$ ipython --no-banner

In [1]: import numpy as np

In [2]: np.set_printoptions(precision=1, suppress=True, linewidth=140, floatmode="fixed")

In [3]: M = np.load("run13.npy")

In [4]: M
Out[4]: 
array([[-3, -2, -1,  0,  1,  2],
       [ 3,  4,  5,  6,  7,  8],
       [ 9, 10, 11, 12, 13, 14],
       [15, 16, 17, 18, 19, 20],
       [21, 22, 23, 24, 25, 26],
       [27, 28, 29, 30, 31, 32],
       [33, 34, 35, 36, 37, 38],
       [39, 40, 41, 42, 43, 44],
       [45, 46, 47, 48, 49, 50]])

In [5]: # null space of dimension 4

In [6]: [round(float(x), 1) for x in np.linalg.svd(M, compute_uv=False)[:3]]
Out[6]: [207.1, 6.9, 0.0]

In [7]: np.argsort(-np.linalg.norm(M, axis=0).round(6), kind="stable")[:3]
Out[7]: array([5, 4, 3])

In [8]: np.linalg.cond(M) > 100
Out[8]: np.True_

In [9]: theta = np.radians(15)

In [10]: r_ = np.eye(6)

In [11]: r_[3, 3] = r_[5, 5] = np.cos(theta)

In [12]: r_[3, 5], r_[5, 3] = -np.sin(theta), np.sin(theta)

In [13]: r_
Out[13]: 
array([[ 1.0,  0.0,  0.0,  0.0,  0.0,  0.0],
       [ 0.0,  1.0,  0.0,  0.0,  0.0,  0.0],
       [ 0.0,  0.0,  1.0,  0.0,  0.0,  0.0],
       [ 0.0,  0.0,  0.0,  1.0,  0.0, -0.3],
       [ 0.0,  0.0,  0.0,  0.0,  1.0,  0.0],
       [ 0.0,  0.0,  0.0,  0.3,  0.0,  1.0]])

In [14]: out = M @ r_.T

In [15]: np.allclose(M @ M.T, out @ out.T)
Out[15]: True

In [16]: left, s, vt = np.linalg.svd(M)

In [17]: print(s.round(1) + 0)
[207.1   6.9   0.0   0.0   0.0   0.0]

In [18]: out = left[:, :2] @ np.diag(s[:2]) @ vt[:2]

In [19]: round(np.linalg.norm(M - out, 2), 1), np.round(s[2], 1)
Out[19]: (np.float64(0.0), np.float64(0.0))

In [20]: np.linalg.matrix_rank(out)
Out[20]: np.int64(2)

In [21]: np.round(np.abs(M - out).max(), 1)
Out[21]: np.float64(0.0)

In [22]: arr = np.load("out3.npy")

In [23]: arr.round(1) + 0
Out[23]: 
array([[ 0.4,  0.5,  0.0,  0.9],
       [-1.0, -0.1,  0.6,  0.2],
       [-3.6,  1.9, -1.1,  0.5],
       [ 3.4, -0.9,  1.7,  2.0],
       [ 0.4,  0.4, -0.4,  0.4],
       [-1.3,  1.1, -0.7,  0.5],
       [-4.0,  0.8,  0.6,  0.5],
       [-1.4,  0.0, -1.1, -1.8],
       [ 0.8, -1.1,  0.2, -1.3]])

In [24]: # rows and columns are dependent

In [25]: r = np.linalg.matrix_rank(M)

In [26]: r
Out[26]: np.int64(2)

In [27]: null = np.linalg.svd(M)[2][r:].T

In [28]: print([int(np.linalg.matrix_rank(M[:i])) for i in range(1, len(M) + 1)])
[1, 2, 2, 2, 2, 2, 2, 2, 2]

In [29]: np.round(null @ null.T, 1) + 0
Out[29]: 
array([[ 0.5, -0.4, -0.2, -0.1,  0.0,  0.2],
       [-0.4,  0.7, -0.2, -0.1,  0.0,  0.0],
       [-0.2, -0.2,  0.8, -0.2, -0.1, -0.1],
       [-0.1, -0.1, -0.2,  0.8, -0.2, -0.2],
       [ 0.0,  0.0, -0.1, -0.2,  0.7, -0.4],
       [ 0.2,  0.0, -0.1, -0.2, -0.4,  0.5]])

In [30]: print(np.allclose(M @ null, 0))
True

In [31]: print([int(np.linalg.matrix_rank(M[:, :j + 1])) for j in range(6)])
[1, 2, 2, 2, 2, 2]

In [32]: left, s, vt = np.linalg.svd(arr)

In [33]: np.argmax(s[:-1] / (s[1:] + 1e-6)) + 1
Out[33]: np.int64(3)

In [34]: out = left[:, :3] @ np.diag(s[:3]) @ vt[:3]

In [35]: round(np.linalg.norm(arr - out, 2), 1), round(float(s[3]), 1)
Out[35]: (np.float64(0.0), 0.0)

In [36]: print(np.linalg.matrix_rank(arr, rtol=0.05))
3

In [37]: np.round(np.linalg.norm(arr - out) / np.linalg.norm(arr), 1)
Out[37]: np.float64(0.0)
